>>> import numpy as np
>>> from numpy import linalg as LA
>>> np.set_printoptions(precision=2, suppress=True, linewidth=100)
>>> rng = np.random.default_rng(30)
>>> arr = np.array([[-2, 0, -1, -1, -3, -2],
...     [-1, 3, -3, -1, -1, 2],
...     [-2, -1, -1, -2, -1, 1],
...     [0, -1, 0, -3, 0, 1]]) * (rng.random((4, 6)) < 0.3)
>>> arr
array([[-2,  0, -1,  0,  0,  0],
       [ 0,  3,  0,  0, -1,  0],
       [ 0,  0,  0,  0,  0,  0],
       [ 0,  0,  0,  0,  0,  0]])
>>> np.abs(np.diag(LA.qr(arr)[1])) > 1e-9
array([ True,  True, False, False])
>>> arr @ LA.pinv(arr) @ arr
array([[-2.,  0., -1.,  0.,  0.,  0.],
       [ 0.,  3.,  0.,  0., -1.,  0.],
       [ 0.,  0.,  0.,  0.,  0.,  0.],
       [ 0.,  0.,  0.,  0.,  0.,  0.]])
>>> print(np.allclose(arr[:-1].T @ LA.lstsq(arr[:-1].T, arr[-1])[0], arr[-1]))
True
>>> np.unique(arr.round(6), axis=0).shape
(3, 6)
>>> LA.cond(arr) > 100
np.True_
>>> np.argsort(-LA.norm(arr, axis=0).round(6), kind="stable")[:3]
array([1, 0, 2])
>>> left, sv, vt = LA.svd(arr, full_matrices=False)
>>> left.T @ left
array([[1., 0., 0., 0.],
       [0., 1., 0., 0.],
       [0., 0., 1., 0.],
       [0., 0., 0., 1.]])
>>> np.abs(left[:, 0]).round(6).argmax()
np.int64(1)
>>> sv / sv[0]
array([1.  , 0.71, 0.  , 0.  ])
>>> np.allclose(left * sv @ vt, arr)
True
>>> left.shape, sv.shape, vt.shape
((4, 4), (4,), (4, 6))
>>> np.abs(vt[0])
array([0.  , 0.95, 0.  , 0.  , 0.32, 0.  ])
>>> left.T @ arr @ vt.T
array([[3.16, 0.  , 0.  , 0.  ],
       [0.  , 2.24, 0.  , 0.  ],
       [0.  , 0.  , 0.  , 0.  ],
       [0.  , 0.  , 0.  , 0.  ]])
>>> print(np.round(np.sqrt((sv ** 2).sum()), 2), np.round(LA.norm(arr), 2))
3.87 3.87
>>> w1 = np.array([[1, -2, 1],
...     [1, 0, 0],
...     [-2, 1, 3],
...     [2, 2, 1],
...     [-1, -2, -3],
...     [1, 0, -2]])
>>> beta = np.array([-6, -2, 4])
>>> H = np.maximum(arr @ w1 + beta, 0)
>>> print(H)
[[0 1 0]
 [0 0 7]
 [0 0 4]
 [0 0 4]]
>>> C = np.array([[2, 0], [1, 2], [1, 3]])
>>> (H @ C).round(6).argmax(axis=1)
array([1, 1, 1, 1])
>>> left, sv, vt = LA.svd(arr)
>>> print(sv)
[3.16 2.24 0.   0.  ]
>>> np.argmax(sv[:-1] / (sv[1:] + 1e-6)) + 1
np.int64(2)
>>> other = left[:, :2] @ np.diag(sv[:2]) @ vt[:2]
>>> print(round(LA.norm(arr - other, 2), 2), sv[2])
0.0 0.0
>>> round(np.abs(arr - other).max(), 2)
np.float64(0.0)
>>> LA.matrix_rank(other)
np.int64(2)
>>> feats = np.array([[1, -3, 9, -27],
...     [1, -2, 4, -8],
...     [1, -1, 1, -1],
...     [1, 0, 0, 0],
...     [1, 1, 1, 1],
...     [1, 2, 4, 8]])
>>> # row 0 dominates
>>> r0 = np.array([2, 1, 7])
>>> print(np.polyval(r0, feats[5]))
[ 10  17  43 143]
>>> print(np.array([np.convolve(row, r0, "same") for row in feats]))
[[ -5  22 -66  36]
 [ -3  13 -26  20]
 [ -1   8  -8   6]
 [  1   7   0   0]
 [  3  10  10   8]
 [  5  17  34  36]]
